% python3 -q
>>> import numpy as np
>>> np.set_printoptions(precision=2, suppress=True, linewidth=160, sign=" ")
>>> def rd(a):
...     return np.round(a, 2) + 0
... 
>>> A2 = np.array([[0, -1, -2, -1, 2, -2, 3, 0, 0, -3, 0],
...     [0, 1, 0, -1, -2, 0, 2, 0, -1, 0, -3]])
>>> W0 = A2.T @ A2
>>> print(W0)
[[ 0  0  0  0  0  0  0  0  0  0  0]
 [ 0  2  2  0 -4  2 -1  0 -1  3 -3]
 [ 0  2  4  2 -4  4 -6  0  0  6  0]
 [ 0  0  2  2  0  2 -5  0  1  3  3]
 [ 0 -4 -4  0  8 -4  2  0  2 -6  6]
 [ 0  2  4  2 -4  4 -6  0  0  6  0]
 [ 0 -1 -6 -5  2 -6 13  0 -2 -9 -6]
 [ 0  0  0  0  0  0  0  0  0  0  0]
 [ 0 -1  0  1  2  0 -2  0  1  0  3]
 [ 0  3  6  3 -6  6 -9  0  0  9  0]
 [ 0 -3  0  3  6  0 -6  0  3  0  9]]
>>> vals, evecs = np.linalg.eigh(W0)
>>> x0 = np.array([4, -6, -7, 1, 6, -6, 7, 3, 7, 9, -9])
>>> print(rd(evecs * np.abs(vals) @ evecs.T))
[[ 0.  0.  0.  0.  0.  0.  0.  0.  0.  0.  0.]
 [ 0.  2.  2.  0. -4.  2. -1.  0. -1.  3. -3.]
 [ 0.  2.  4.  2. -4.  4. -6.  0.  0.  6.  0.]
 [ 0.  0.  2.  2.  0.  2. -5.  0.  1.  3.  3.]
 [ 0. -4. -4.  0.  8. -4.  2.  0.  2. -6.  6.]
 [ 0.  2.  4.  2. -4.  4. -6.  0.  0.  6.  0.]
 [ 0. -1. -6. -5.  2. -6. 13.  0. -2. -9. -6.]
 [ 0.  0.  0.  0.  0.  0.  0.  0.  0.  0.  0.]
 [ 0. -1.  0.  1.  2.  0. -2.  0.  1.  0.  3.]
 [ 0.  3.  6.  3. -6.  6. -9.  0.  0.  9.  0.]
 [ 0. -3.  0.  3.  6.  0. -6.  0.  3.  0.  9.]]
>>> print(x0 @ W0 @ x0)
1594
>>> print(rd(x0 @ W0 @ x0 / (x0 @ x0)), rd(vals[0]), rd(vals[-1]))
3.6 0.0 32.32
>>> print(np.unique(W0.round(6), axis=0).shape)
(9, 11)
>>> print(np.linalg.lstsq(W0[:-1].T, W0[-1])[2])
2
>>> vals, evecs = np.linalg.eigh(W0)
>>> print(rd(evecs.T @ W0 @ evecs))
[[  0.     0.     0.     0.     0.     0.     0.     0.     0.     0.     0.  ]
 [  0.     0.     0.     0.     0.     0.     0.     0.     0.     0.     0.  ]
 [  0.     0.     0.     0.     0.     0.     0.     0.     0.     0.     0.  ]
 [  0.     0.     0.     0.     0.     0.     0.     0.     0.     0.     0.  ]
 [  0.     0.     0.     0.     0.     0.     0.     0.     0.     0.     0.  ]
 [  0.     0.     0.     0.     0.     0.     0.     0.     0.     0.     0.  ]
 [  0.     0.     0.     0.     0.     0.     0.     0.     0.     0.     0.  ]
 [  0.     0.     0.     0.     0.     0.     0.     0.     0.     0.     0.  ]
 [  0.     0.     0.     0.     0.     0.     0.     0.     0.     0.     0.  ]
 [  0.     0.     0.     0.     0.     0.     0.     0.     0.    19.68   0.  ]
 [  0.     0.     0.     0.     0.     0.     0.     0.     0.     0.    32.32]]
>>> print(rd(np.linalg.svd(W0, compute_uv=False)))
[ 32.32  19.68   0.     0.     0.     0.     0.     0.     0.     0.     0.  ]
>>> print(rd(vals))
[  0.     0.     0.     0.     0.     0.     0.     0.     0.    19.68  32.32]
>>> print(rd(np.linalg.norm(W0, 2) / np.linalg.norm(W0)))
0.85
>>> print(np.linalg.cond(W0) > 100)
True
>>> feats = np.array([[5, 9, 3, 4, 6, 3, 7, 9],
...     [8, 8, 8, 4, 6, 3, 1, 5],
...     [8, 1, 4, 4, 0, 8, 0, 8],
...     [8, 4, 1, 7, 8, 0, 7, 0],
...     [7, 5, 2, 9, 8, 7, 4, 8]])
>>> feats[-1] = feats[0] + -3 * feats[1]
>>> print(feats)
[[  5   9   3   4   6   3   7   9]
 [  8   8   8   4   6   3   1   5]
 [  8   1   4   4   0   8   0   8]
 [  8   4   1   7   8   0   7   0]
 [-19 -15 -21  -8 -12  -6   4  -6]]
>>> x0 = np.array([4, 5, 0, 3, 4, 4, 2, 4])
>>> print(feats @ (2 * x0))
[ 326  284  226  238 -526]
>>> print((feats * x0).sum(axis=1))
[ 163  142  113  119 -263]
>>> print(np.einsum("ij,j->i", feats, x0))
[ 163  142  113  119 -263]
>>> print(feats * x0)
[[ 20  45   0  12  24  12  14  36]
 [ 32  40   0  12  24  12   2  20]
 [ 32   5   0  12   0  32   0  32]
 [ 32  20   0  21  32   0  14   0]
 [-76 -75   0 -24 -48 -24   8 -24]]
>>> K = np.loadtxt("dump.csv", delimiter=",")
>>> print(K)
[[-4.  7. -6. -2. -2. -2.  3. -1. -1. -3.  1.  2.]
 [ 0. -3.  8.  2.  3. -3. -1.  0.  1.  0. -3.  3.]
 [ 8.  8. -9.  2.  0.  3.  0. -3. -2. -3.  1.  1.]
 [ 0.  0.  0. -1. -2. -1. -1. -2.  1.  1.  2.  2.]
 [ 0.  0.  0.  3.  3.  3.  2.  2. -3. -1. -1. -1.]
 [ 0.  0.  0.  0.  0. -2.  0.  0. -2.  1. -1. -1.]
 [ 0.  0.  0. -1. -2.  0.  2. -1. -1.  1. -1. -1.]
 [ 0.  0.  0. -1.  2.  1.  1. -1. -1.  3.  1.  3.]
 [ 0.  0.  0.  2. -2.  3. -3. -2. -3. -2.  0. -2.]
 [ 0.  0.  0. -2.  2. -2.  1. -3.  1.  1. -2.  2.]
 [ 0.  0.  0.  2. -1. -2.  3. -1.  1.  2.  0. -2.]
 [ 0.  0.  0.  1.  1. -1.  2.  1. -3.  1.  3.  2.]]
>>> print(np.linalg.lstsq(feats[:-1].T, feats[-1])[2])
4
>>> A = np.load("layer10.npy")
>>> print(A)
[[ 2.  8. -6. -9.  0.  2.]
 [-2. -9.  8. -9. -2. -2.]
 [ 0.  5. -5.  3. -2.  0.]
 [ 9. -3.  4. -1.  0.  0.]
 [ 0.  0.  0.  0.  5. -5.]
 [ 0.  0.  0.  0.  5. -1.]]
>>> x0 = np.array([-1, 6, 4, -4, -6, 9])
>>> target = A @ x0
>>> print(target)
[ 76.  10.  10.  -7. -75. -39.]
>>> print(rd(np.linalg.solve(A.T, A[1])))
[ 0.  1.  0.  0.  0.  0.]
>>> print(rd(np.linalg.solve(A, 5 * target)))
[ -5.  30.  20. -20. -30.  45.]
>>> u, r1 = A[4], A[2]
>>> print(u @ u)
50.0
>>> print(u @ r1)
-10.0
>>> pr = (u @ r1) / (u @ u) * u
>>> print(rd(np.linalg.norm(u + r1) ** 2 + np.linalg.norm(u - r1) ** 2))
226.0
>>> print(round(np.log10(np.linalg.cond(A))))
2
>>> q, evecs = np.linalg.qr(A[:, :2])[0], np.linalg.qr(A[:, 2:])[0]
>>> sig = np.linalg.svd(q.T @ evecs, compute_uv=False)
>>> print(rd(sig))
[ 1.    0.32]
>>> print((sig > 0.9).sum())
1
>>> print(rd(np.degrees(np.arccos(sig.clip(0, 1)))))
[  1.63  71.05]
>>> X = np.loadtxt("run9.csv", delimiter=",")
>>> print(X)
[[-2. -1.  0. -2.  0.  3.  0.  0.  0.  3.  0.  0.  3.  0.  0.  0.]
 [-1.  2.  0.  1.  0.  0.  0.  0.  0.  2.  0.  0. -1.  0.  0.  0.]
 [ 0.  0.  1.  0.  3.  0. -1. -1. -3.  0.  0.  3.  0. -2. -2. -2.]
 [-2. -3.  0. -2.  0.  2.  0.  0.  0. -1.  0.  0.  2.  0.  0.  0.]
 [ 0.  0.  2.  0. -2.  0.  0. -3. -3.  0.  0.  3.  0. -1. -1. -3.]
 [ 0. -2.  0. -2.  0. -2.  0.  0.  0.  3.  0.  0. -2.  0.  0.  0.]
 [ 0.  0.  3.  0. -3.  0.  1.  0. -3.  0.  3. -3.  0. -1. -3.  3.]
 [ 0.  0.  2.  0. -3.  0. -1. -2.  1.  0. -1.  0.  0. -1.  2.  1.]
 [ 0.  0. -3.  0. -2.  0.  2.  0.  3.  0.  0.  1.  0.  2.  1. -2.]
 [ 1.  1.  0.  0.  0. -2.  0.  0.  0.  0.  0.  0.  3.  0.  0.  0.]
 [ 0.  0.  1.  0.  2.  0. -1. -3. -2.  0. -3.  3.  0.  1. -2.  3.]
 [ 0.  0.  1.  0.  1.  0.  0.  1. -2.  0.  0.  0.  0.  1.  1. -3.]
 [-3.  2.  0. -2.  0. -3.  0.  0.  0. -2.  0.  0.  2.  0.  0.  0.]
 [ 0.  0. -1.  0. -1.  0.  0. -2. -1.  0.  2. -3.  0. -1. -2. -3.]
 [ 0.  0. -1.  0.  2.  0.  1. -1. -1.  0. -1. -3.  0. -3.  0.  0.]
 [ 0.  0.  2.  0. -2.  0.  1. -1.  0.  0. -1.  2.  0.  2. -3.  3.]]
>>> left, sig, Vh = np.linalg.svd(X, full_matrices=False)
>>> print(rd(np.sqrt((sig ** 2).sum())), rd(np.linalg.norm(X)))
23.0 23.0
>>> print(rd(np.abs(Vh[0])))
[ 0.    0.    0.46  0.    0.01  0.    0.1   0.35  0.53  0.    0.08  0.31  0.    0.11  0.44  0.25]
>>> print(rd(np.cumsum(sig ** 2) / np.sum(sig ** 2)))
[ 0.21  0.36  0.51  0.61  0.7   0.78  0.83  0.88  0.92  0.95  0.97  0.99  1.    1.    1.    1.  ]
>>> print(np.abs(left[:, 0]).round(6).argmax())
10
>>> print(rd(sig / sig[0]))
[ 1.    0.86  0.84  0.69  0.68  0.62  0.49  0.47  0.45  0.4   0.31  0.25  0.22  0.11  0.05  0.02]
>>> print((sig > 1e-8).sum())
16
>>> rng = np.random.default_rng(95826)
>>> A2 = feats + rng.integers(-2, 3, (5, 4)) @ rng.integers(-2, 3, (4, 8))
>>> print(A2)
[[ 15   3   1  10   6   5   5  13]
 [ 10   3   6   5   1   3  -2   1]
 [  2   2   5   0  -2   7   0   4]
 [  8   3   2   7   8   5   7   2]
 [-14 -12 -21  -4  -7  -3   6   1]]
>>> print(rd(np.linalg.svd(A2 - feats, compute_uv=False)))
[ 18.39  12.63   5.22   1.51   0.  ]
>>> print(A2 - feats)
[[10 -6 -2  6  0  2 -2  4]
 [ 2 -5 -2  1 -5  0 -3 -4]
 [-6  1  1 -4 -2 -1  0 -4]
 [ 0 -1  1  0  0  5  0  2]
 [ 5  3  0  4  5  3  2  7]]
>>> print(np.abs(A2 - feats).sum(axis=1))
[ 32  22  19   9  29]
>>> A2 = np.linalg.inv(X)
>>> print(rd(np.linalg.cond(X)))
53.77
>>> print(np.allclose(A2, X.T))
False
>>> print(rd(np.linalg.det(X) * np.linalg.det(A2)))
1.0
>>> print(np.flatnonzero(np.linalg.matrix_power((X != 0) + (X.T != 0) + np.eye(16), 16)[8]))
[  2   4   6   7   8  10  11  13  14  15]
>>> print(rd(np.sort(np.linalg.eigvals(X).real)))
[-6.39 -3.95 -3.95 -2.33 -2.33 -1.82 -1.82  0.33  0.33  1.1   1.1   1.85  1.85  3.91  3.91  6.21]
>>> m1 = 0.5 ** np.abs(np.subtract.outer(np.arange(13), np.arange(13)))
>>> print(rd(m1))
[[ 1.    0.5   0.25  0.12  0.06  0.03  0.02  0.01  0.    0.    0.    0.    0.  ]
 [ 0.5   1.    0.5   0.25  0.12  0.06  0.03  0.02  0.01  0.    0.    0.    0.  ]
 [ 0.25  0.5   1.    0.5   0.25  0.12  0.06  0.03  0.02  0.01  0.    0.    0.  ]
 [ 0.12  0.25  0.5   1.    0.5   0.25  0.12  0.06  0.03  0.02  0.01  0.    0.  ]
 [ 0.06  0.12  0.25  0.5   1.    0.5   0.25  0.12  0.06  0.03  0.02  0.01  0.  ]
 [ 0.03  0.06  0.12  0.25  0.5   1.    0.5   0.25  0.12  0.06  0.03  0.02  0.01]
 [ 0.02  0.03  0.06  0.12  0.25  0.5   1.    0.5   0.25  0.12  0.06  0.03  0.02]
 [ 0.01  0.02  0.03  0.06  0.12  0.25  0.5   1.    0.5   0.25  0.12  0.06  0.03]
 [ 0.    0.01  0.02  0.03  0.06  0.12  0.25  0.5   1.    0.5   0.25  0.12  0.06]
 [ 0.    0.    0.01  0.02  0.03  0.06  0.12  0.25  0.5   1.    0.5   0.25  0.12]
 [ 0.    0.    0.    0.01  0.02  0.03  0.06  0.12  0.25  0.5   1.    0.5   0.25]
 [ 0.    0.    0.    0.    0.01  0.02  0.03  0.06  0.12  0.25  0.5   1.    0.5 ]
 [ 0.    0.    0.    0.    0.    0.01  0.02  0.03  0.06  0.12  0.25  0.5   1.  ]]
>>> x0 = np.ones(13)
>>> for _ in range(5):
...     x0 = m1 @ x0
...     x0 /= np.linalg.norm(x0)
...     print(round(x0 @ m1 @ x0, 2))
... 
2.75
2.77
2.78
2.78
2.78
>>> print(rd(np.linalg.eigvalsh(m1)[-1]))
2.78
>>> q, evecs = np.linalg.qr(m1[:, :1])[0], np.linalg.qr(m1[:, 1:])[0]
>>> sig = np.linalg.svd(q.T @ evecs, compute_uv=False)
>>> print(rd(np.linalg.norm(q @ q.T - evecs @ evecs.T, 2)))
1.0
>>> mat = np.loadtxt("m.csv", delimiter=",")
>>> print(mat)
[[-7.  5.  1. -7.  8. -4.  5.  3.  2.]
 [ 4.  5. -6. -1. -9. -5. -8.  5.  3.]
 [ 0.  0. -3.  3.  0.  2. -2.  3. -1.]
 [ 0.  0. -3. -1.  3. -2.  0.  0.  3.]
 [ 0.  0.  2.  3. -2.  2.  0. -2.  0.]
 [ 0.  0. -1. -3.  0. -2.  3.  1.  1.]
 [ 0.  0.  1. -1. -3.  3. -1. -1.  3.]
 [ 0.  0.  0.  0. -1. -2.  3. -1.  0.]
 [ 0.  0. -2. -3.  2.  1.  1. -1.  1.]]
>>> labels = rng.permutation(9)
>>> print(labels)
[ 3  1  2  0  6  4  7  8  5]
>>> A2 = mat[labels][:, labels]
>>> print(np.diag(A2))
[-1.  5. -3. -7. -1. -2. -1.  1. -2.]
>>> print(np.allclose(A2, mat))
False
>>> print(A2)
[[-1.  0. -3.  0.  0.  3.  0.  3. -2.]
 [-1.  5. -6.  4. -8. -9.  5.  3. -5.]
 [ 3.  0. -3.  0. -2.  0.  3. -1.  2.]
 [-7.  5.  1. -7.  5.  8.  3.  2. -4.]
 [-1.  0.  1.  0. -1. -3. -1.  3.  3.]
 [ 3.  0.  2.  0.  0. -2. -2.  0.  2.]
 [ 0.  0.  0.  0.  3. -1. -1.  0. -2.]
 [-3.  0. -2.  0.  1.  2. -1.  1.  1.]
 [-3.  0. -1.  0.  3.  0.  1.  1. -2.]]
>>> x0 = np.array([-3, 3, 0, -1, 3, -1, 3, 0, 3])
>>> target = mat @ x0
>>> print(target)
[ 92. -33. -14.  21. -11.  17.  -5.   8.  14.]
>>> print(rd(np.linalg.solve(mat, target)))
[-3.  3.  0. -1.  3. -1.  3.  0.  3.]
>>> print(rd(np.linalg.solve(mat, -1 * target)))
[ 3. -3.  0.  1. -3.  1. -3.  0. -3.]
>>> print(rd(np.linalg.solve(mat, mat[:, 1])))
[ 0.  1.  0.  0.  0.  0.  0.  0.  0.]
>>> print(rd(np.linalg.solve(mat.T, mat[4])))
[ 0.  0.  0.  0.  1.  0.  0.  0.  0.]
>>> u = np.array([2, 2, 0, 0, 0, 2, 0, 1, 1])
>>> A2 = mat + np.outer(u, np.eye(9)[3])
>>> print(A2)
[[-7.  5.  1. -5.  8. -4.  5.  3.  2.]
 [ 4.  5. -6.  1. -9. -5. -8.  5.  3.]
 [ 0.  0. -3.  3.  0.  2. -2.  3. -1.]
 [ 0.  0. -3. -1.  3. -2.  0.  0.  3.]
 [ 0.  0.  2.  3. -2.  2.  0. -2.  0.]
 [ 0.  0. -1. -1.  0. -2.  3.  1.  1.]
 [ 0.  0.  1. -1. -3.  3. -1. -1.  3.]
 [ 0.  0.  0.  1. -1. -2.  3. -1.  0.]
 [ 0.  0. -2. -2.  2.  1.  1. -1.  1.]]
>>> data = np.loadtxt("a.csv", delimiter=",")
>>> print(rd(data))
[[ 27.62 -18.45  14.78  -1.4  -22.01 -24.49   5.61  -0.21  14.56 -12.4   16.29  22.12   3.67 -12.4    7.23]
 [ 26.28 -17.58  14.09  -1.08 -20.9  -23.64   5.4   -0.33  13.76 -11.52  15.34  21.07   3.49 -11.52   6.79]
 [ 25.87 -17.31  13.87  -0.98 -20.55 -23.37   5.33  -0.36  13.51 -11.25  15.05  20.74   3.44 -11.25   6.66]
 [ 23.26 -15.61  12.52  -0.38 -18.39 -21.67   4.92  -0.57  11.95  -9.55  13.21  18.7    3.09  -9.55   5.82]
 [ 22.68 -15.24  12.22  -0.25 -17.92 -21.29   4.83  -0.61  11.61  -9.18  12.81  18.25   3.02  -9.18   5.63]
 [ 19.49 -13.16  10.54   0.41 -15.29 -19.14   4.34  -0.83   9.71  -7.17  10.61  15.77   2.62  -7.17   4.62]
 [ 12.71  -8.73   6.9    1.56  -9.79 -14.32   3.31  -1.14   5.76  -3.14   6.11  10.56   1.83  -3.14   2.5 ]
 [  8.76  -6.14   4.71   1.97  -6.66 -11.24   2.73  -1.18   3.53  -1.04   3.65   7.56   1.43  -1.04   1.31]
 [  2.92  -2.28   1.37   1.87  -2.2   -5.87   1.81  -0.89   0.47   1.32   0.48   3.19   0.91   1.32  -0.26]
 [  2.52  -2.     1.13   1.8   -1.9   -5.42   1.73  -0.84   0.29   1.41   0.3    2.88   0.88   1.41  -0.35]
 [  2.07  -1.7    0.87   1.71  -1.58  -4.9    1.64  -0.78   0.09   1.5    0.12   2.54   0.84   1.5   -0.44]
 [  1.44  -1.26   0.49   1.53  -1.12  -4.09   1.5   -0.66  -0.18   1.56  -0.12   2.04   0.78   1.56  -0.55]
 [  1.01  -0.96   0.24   1.36  -0.82  -3.48   1.38  -0.57  -0.33   1.55  -0.25   1.69   0.73   1.55  -0.6 ]
 [  0.8   -0.81   0.11   1.26  -0.67  -3.15   1.31  -0.51  -0.4    1.52  -0.3    1.52   0.7    1.52  -0.62]
 [  0.48  -0.58  -0.06   1.08  -0.45  -2.59   1.18  -0.42  -0.48   1.43  -0.36   1.23   0.65   1.43  -0.63]
 [  0.05  -0.24  -0.28   0.68  -0.15  -1.56   0.88  -0.22  -0.5    1.09  -0.35   0.75   0.52   1.09  -0.55]
 [ -0.1   -0.05  -0.26   0.27  -0.02  -0.65   0.49  -0.06  -0.32   0.56  -0.2    0.35   0.3    0.56  -0.33]
 [ -0.1   -0.03  -0.24   0.23  -0.01  -0.56   0.43  -0.05  -0.29   0.49  -0.17   0.31   0.27   0.49  -0.29]
 [ -0.09  -0.03  -0.22   0.19  -0.01  -0.49   0.39  -0.04  -0.26   0.43  -0.15   0.27   0.24   0.43  -0.26]
 [ -0.01   0.    -0.02   0.01   0.    -0.03   0.03   0.    -0.02   0.03  -0.01   0.02   0.02   0.03  -0.02]
 [  0.     0.    -0.01   0.     0.    -0.01   0.01   0.    -0.01   0.01   0.     0.01   0.01   0.01  -0.01]
 [  0.15  -0.01   0.3   -0.07   0.01   0.33  -0.41  -0.03   0.26  -0.35   0.1   -0.27  -0.28  -0.35   0.26]
 [  0.41  -0.04   0.87   0.04   0.09   0.67  -1.14  -0.22   0.65  -0.74   0.13  -0.8   -0.84  -0.74   0.68]
 [  0.43  -0.04   0.91   0.05   0.1    0.68  -1.2   -0.24   0.68  -0.76   0.12  -0.84  -0.88  -0.76   0.71]
 [  0.5   -0.04   1.11   0.15   0.16   0.75  -1.45  -0.33   0.78  -0.82   0.08  -1.04  -1.08  -0.82   0.83]
 [  0.52  -0.03   1.18   0.19   0.18   0.77  -1.54  -0.37   0.81  -0.84   0.06  -1.11  -1.15  -0.84   0.87]
 [  0.52  -0.03   1.2    0.2    0.19   0.78  -1.56  -0.37   0.82  -0.84   0.05  -1.13  -1.16  -0.84   0.88]
 [  0.62  -0.01   1.58   0.46   0.35   0.87  -2.06  -0.59   0.98  -0.88  -0.1   -1.56  -1.57  -0.88   1.1 ]
 [  0.25   0.74   3.65   3.27   2.41   1.    -5.33  -2.54   1.12   0.49  -2.35  -5.14  -4.4    0.49   1.92]
 [  0.18   0.82   3.76   3.49   2.59   1.    -5.53  -2.67   1.08   0.64  -2.54  -5.4   -4.58   0.64   1.95]
 [  0.08   0.91   3.89   3.76   2.81   1.    -5.78  -2.85   1.04   0.83  -2.78  -5.72  -4.8    0.83   1.98]
 [ -0.81   1.76   4.78   5.95   4.64   1.    -7.69  -4.22   0.56   2.51  -4.82  -8.29  -6.54   2.51   2.1 ]
 [ -0.93   1.86   4.87   6.21   4.87   1.01  -7.91  -4.38   0.49   2.72  -5.07  -8.6   -6.73   2.72   2.11]
 [ -1.27   2.16   5.1    6.91   5.48   1.01  -8.48  -4.82   0.29   3.31  -5.75  -9.42  -7.26   3.31   2.11]
 [ -2.33   3.05   5.68   8.94   7.29   1.04 -10.08  -6.05  -0.36   5.06  -7.75 -11.79  -8.73   5.06   2.07]
 [ -7.66   7.25   7.23  17.38  15.32   1.38 -16.2  -11.04  -3.8   13.12 -16.56 -21.73 -14.48  13.12   1.3 ]
 [ -7.8    7.35   7.26  17.58  15.51   1.39 -16.34 -11.15  -3.89  13.31 -16.77 -21.96 -14.61  13.31   1.28]
 [-12.    10.51   7.83  23.37  21.31   1.78 -20.26 -14.5   -6.67  19.24 -23.09 -28.85 -18.34  19.24   0.44]
 [-12.12  10.6    7.84  23.53  21.48   1.8  -20.37 -14.59  -6.75  19.41 -23.27 -29.05 -18.44  19.41   0.41]
 [-12.36  10.78   7.86  23.85  21.8    1.82 -20.58 -14.77  -6.91  19.74 -23.62 -29.43 -18.64  19.74   0.36]
 [-13.44  11.59   7.96  25.27  23.25   1.94 -21.52 -15.58  -7.63  21.23 -25.19 -31.13 -19.54  21.23   0.12]]
>>> basis = data[[5, 18]].astype(float)
>>> for _ in range(7):
...     labels = np.linalg.norm(data[:, None] - basis, axis=-1).argmin(axis=1)
...     basis = np.array([data[labels == j].mean(axis=0) for j in range(2)])
... 
>>> print(labels)
[ 0  0  0  0  0  0  0  1  1  1  1  1  1  1  1  1  1  1  1  1  1  1  1  1  1  1  1  1  1  1  1  1  1  1  1  1  1  1  1  1  1]
>>> print(np.abs(basis[1] - basis[0]).argmax())
11
>>> print(np.bincount(labels))
[  7  34]
